In [1]: import numpy as np

In [2]: np.set_printoptions(suppress=True, linewidth=160)

In [3]: def rd(a):
   ...:     return np.round(a, 3) + 0
   ...: 

In [4]: X = np.load("dump.npy")

In [5]: print(rd(X))
[[-0.171  0.095  0.413 -0.354  0.499]
 [ 0.768 -0.258 -0.043 -0.432  0.327]
 [ 0.085 -0.717 -0.224  0.066 -0.329]
 [-0.469 -0.326  0.17  -0.673 -0.261]
 [-0.085 -0.511  0.567  0.48   0.31 ]
 [-0.384 -0.206 -0.653  0.024  0.609]]

In [6]: ang = np.radians(60)

In [7]: R = np.eye(5)

In [8]: R[3, 3] = R[0, 0] = np.cos(ang)

In [9]: R[3, 0], R[0, 3] = -np.sin(ang), np.sin(ang)

In [10]: rd(R)
Out[10]: 
array([[ 0.5  ,  0.   ,  0.   ,  0.866,  0.   ],
       [ 0.   ,  1.   ,  0.   ,  0.   ,  0.   ],
       [ 0.   ,  0.   ,  1.   ,  0.   ,  0.   ],
       [-0.866,  0.   ,  0.   ,  0.5  ,  0.   ],
       [ 0.   ,  0.   ,  0.   ,  0.   ,  1.   ]])

In [11]: other = X @ R.T

In [12]: np.allclose(np.linalg.norm(X, axis=1), np.linalg.norm(other, axis=1))
Out[12]: True

In [13]: print(rd(other))
[[-0.392  0.095  0.413 -0.029  0.499]
 [ 0.01  -0.258 -0.043 -0.881  0.327]
 [ 0.099 -0.717 -0.224 -0.041 -0.329]
 [-0.817 -0.326  0.17   0.07  -0.261]
 [ 0.373 -0.511  0.567  0.314  0.31 ]
 [-0.171 -0.206 -0.653  0.344  0.609]]

In [14]: rd(np.linalg.svd(X, compute_uv=False)), rd(np.linalg.svd(other, compute_uv=False))
Out[14]: (array([1., 1., 1., 1., 1.]), array([1., 1., 1., 1., 1.]))

In [15]: np.allclose(X @ X.T, other @ other.T)
Out[15]: True

In [16]: proj = X @ np.linalg.solve(X.T @ X, X.T)

In [17]: rd(np.diag(proj))
Out[17]: array([0.584, 0.951, 0.685, 0.876, 0.917, 0.988])

In [18]: rd(proj @ X[:, 3])
Out[18]: array([-0.354, -0.432,  0.066, -0.673,  0.48 ,  0.024])

In [19]: np.allclose(proj @ proj, proj)
Out[19]: True

In [20]: rd(np.linalg.eigvalsh(proj))
Out[20]: array([0., 1., 1., 1., 1., 1.])

In [21]: np.trace(proj)
Out[21]: np.float64(5.0)

In [22]: data = np.array([[-8, 45, 9],
    ...:     [1, -5, -1],
    ...:     [-9, -15, -3],
    ...:     [0, 45, 9],
    ...:     [7, 40, 8],
    ...:     [7, 40, 8]])

In [23]: print(data)
[[ -8  45   9]
 [  1  -5  -1]
 [ -9 -15  -3]
 [  0  45   9]
 [  7  40   8]
 [  7  40   8]]

In [24]: np.abs(np.diag(np.linalg.qr(data)[1])) > 1e-9
Out[24]: array([ True,  True, False])

In [25]: np.linalg.matrix_rank(data, rtol=0.1)
Out[25]: np.int64(2)

In [26]: A = np.loadtxt("data.csv", delimiter=",")

In [27]: print(A)
[[0. 0. 0. 0. 0. 0. 0. 2. 0.]
 [0. 0. 0. 0. 0. 0. 0. 0. 0.]
 [1. 0. 0. 0. 0. 0. 0. 0. 0.]
 [0. 0. 0. 0. 0. 0. 1. 0. 0.]
 [0. 0. 1. 0. 0. 0. 0. 0. 0.]
 [0. 0. 0. 0. 0. 1. 0. 0. 0.]
 [0. 2. 0. 0. 0. 0. 0. 0. 0.]
 [0. 0. 0. 0. 0. 0. 0. 0. 0.]
 [0. 0. 0. 0. 0. 0. 0. 0. 0.]]

In [28]: U, sigma, Vh = np.linalg.svd(A)

In [29]: np.argmax(sigma[:-1] / (sigma[1:] + 1e-6)) + 1
Out[29]: np.int64(6)

In [30]: other = U[:, :6] @ np.diag(sigma[:6]) @ Vh[:6]

In [31]: np.linalg.matrix_rank(A, rtol=0.05)
Out[31]: np.int64(6)

In [32]: np.argsort(-np.linalg.norm(A, axis=0).round(6), kind="stable")[:3]
Out[32]: array([1, 7, 0])

In [33]: [round(float(x), 3) for x in np.linalg.svd(A, compute_uv=False)[:3]]
Out[33]: [2.0, 2.0, 1.0]

In [34]: vec = np.array([1, 1, 0, 0, 0, 1, 0, 2, 2])

In [35]: h1 = np.maximum(A @ vec, 0)

In [36]: A.T @ h1
Out[36]: array([1., 4., 0., 0., 0., 1., 0., 8., 0.])

In [37]: A * (h1 > 1e-9)[:, None]
Out[37]: 
array([[0., 0., 0., 0., 0., 0., 0., 2., 0.],
       [0., 0., 0., 0., 0., 0., 0., 0., 0.],
       [1., 0., 0., 0., 0., 0., 0., 0., 0.],
       [0., 0., 0., 0., 0., 0., 0., 0., 0.],
       [0., 0., 0., 0., 0., 0., 0., 0., 0.],
       [0., 0., 0., 0., 0., 1., 0., 0., 0.],
       [0., 2., 0., 0., 0., 0., 0., 0., 0.],
       [0., 0., 0., 0., 0., 0., 0., 0., 0.],
       [0., 0., 0., 0., 0., 0., 0., 0., 0.]])

In [38]: np.maximum(A @ (3 * vec), 0)
Out[38]: array([12.,  0.,  3.,  0.,  0.,  3.,  6.,  0.,  0.])

In [39]: print(rd(np.tanh(A @ vec)))
[0.999 0.    0.762 0.    0.    0.762 0.964 0.    0.   ]

In [40]: np.flatnonzero(h1 > 1e-9)
Out[40]: array([0, 2, 5, 6])

In [41]: J = np.array([[1, 3, 2, 2, 1, 3, 1],
    ...:     [2, 2, 0, 1, 2, 2, 1],
    ...:     [3, 3, 2, 3, 1, 0, 2],
    ...:     [3, 2, 3, 3, 1, 2, 1],
    ...:     [2, 3, 3, 3, 3, 1, 3],
    ...:     [3, 3, 3, 0, 2, 0, 3],
    ...:     [0, 0, 0, 1, 1, 3, 3]])

In [42]: J
Out[42]: 
array([[1, 3, 2, 2, 1, 3, 1],
       [2, 2, 0, 1, 2, 2, 1],
       [3, 3, 2, 3, 1, 0, 2],
       [3, 2, 3, 3, 1, 2, 1],
       [2, 3, 3, 3, 3, 1, 3],
       [3, 3, 3, 0, 2, 0, 3],
       [0, 0, 0, 1, 1, 3, 3]])

In [43]: vec = np.array([3, -3, 1, 2, -1, -2, 0])

In [44]: target = J @ vec

In [45]: beta, lr = np.zeros(7), 1 / np.linalg.norm(J, 2) ** 2

In [46]: for i in range(3):
    ...:     beta -= lr * J.T @ (J @ beta - target)
    ...:     if i % 1 == 0: print(i, round(np.linalg.norm(J @ beta - target), 3))
    ...: 
0 12.714
1 11.927
2 11.228

In [47]: print(rd(np.linalg.cond(J)))
11.34

In [48]: print(rd(beta))
[ 0.355  0.029  0.278  0.227 -0.108 -0.492 -0.09 ]

In [49]: other = J / np.linalg.norm(J, axis=1, keepdims=True)

In [50]: cov = other @ other.T

In [51]: print(rd(np.linalg.norm(other, axis=1)))
[1. 1. 1. 1. 1. 1. 1.]

In [52]: (np.abs(cov) > 0.9).astype(int)
Out[52]: 
array([[1, 0, 0, 0, 0, 0, 0],
       [0, 1, 0, 0, 0, 0, 0],
       [0, 0, 1, 1, 1, 0, 0],
       [0, 0, 1, 1, 0, 0, 0],
       [0, 0, 1, 0, 1, 0, 0],
       [0, 0, 0, 0, 0, 1, 0],
       [0, 0, 0, 0, 0, 0, 1]])

In [53]: np.argwhere(np.triu(np.abs(cov) > 0.95, 1))
Out[53]: array([], shape=(0, 2), dtype=int64)

In [54]: print(rd(cov[2]))
[0.774 0.746 1.    0.904 0.919 0.843 0.373]

In [55]: W1 = np.array([[1, 2, 2, 1, -1],
    ...:     [1, 2, 1, -1, 0],
    ...:     [1, 0, -1, 0, 2],
    ...:     [-1, 1, -2, 0, 1],
    ...:     [0, 0, 0, 0, 2],
    ...:     [-1, 1, 2, 1, 2],
    ...:     [0, 0, 0, 2, -2]])

In [56]: beta = np.array([0, 8, 2, 6, 0])

In [57]: H = np.maximum(J @ W1 + beta, 0)

In [58]: H
Out[58]: 
array([[ 1, 21,  7,  9, 11],
       [ 1, 19, 10, 10,  5],
       [ 5, 23,  3, 10,  2],
       [ 3, 23,  5, 11, 10],
       [ 4, 22,  2, 12,  9],
       [ 9, 20,  8, 12,  1],
       [ 0, 12,  6, 15,  3]])

In [59]: np.linalg.matrix_rank(H)
Out[59]: np.int64(5)

In [60]: (H > 0).astype(int)
Out[60]: 
array([[1, 1, 1, 1, 1],
       [1, 1, 1, 1, 1],
       [1, 1, 1, 1, 1],
       [1, 1, 1, 1, 1],
       [1, 1, 1, 1, 1],
       [1, 1, 1, 1, 1],
       [0, 1, 1, 1, 1]])

In [61]: rd((H > 0).mean(axis=0))
Out[61]: array([0.857, 1.   , 1.   , 1.   , 1.   ])

In [62]: cent = np.array([[1, -1], [1, -1], [-3, 3], [-2, 0], [2, -3]])

In [63]: W1 @ cent
Out[63]: 
array([[ -7,   6],
       [  2,   0],
       [  8, -10],
       [  8,  -9],
       [  4,  -6],
       [ -4,   0],
       [ -8,   6]])

In [64]: H @ cent
Out[64]: 
array([[  5, -34],
       [-20,  -5],
       [  3, -25],
       [  9, -41],
       [ 14, -47],
       [-17,  -8],
       [-30,  -3]])

In [65]: (H @ cent).round(6).argmax(axis=1)
Out[65]: array([0, 1, 0, 0, 0, 1, 1])
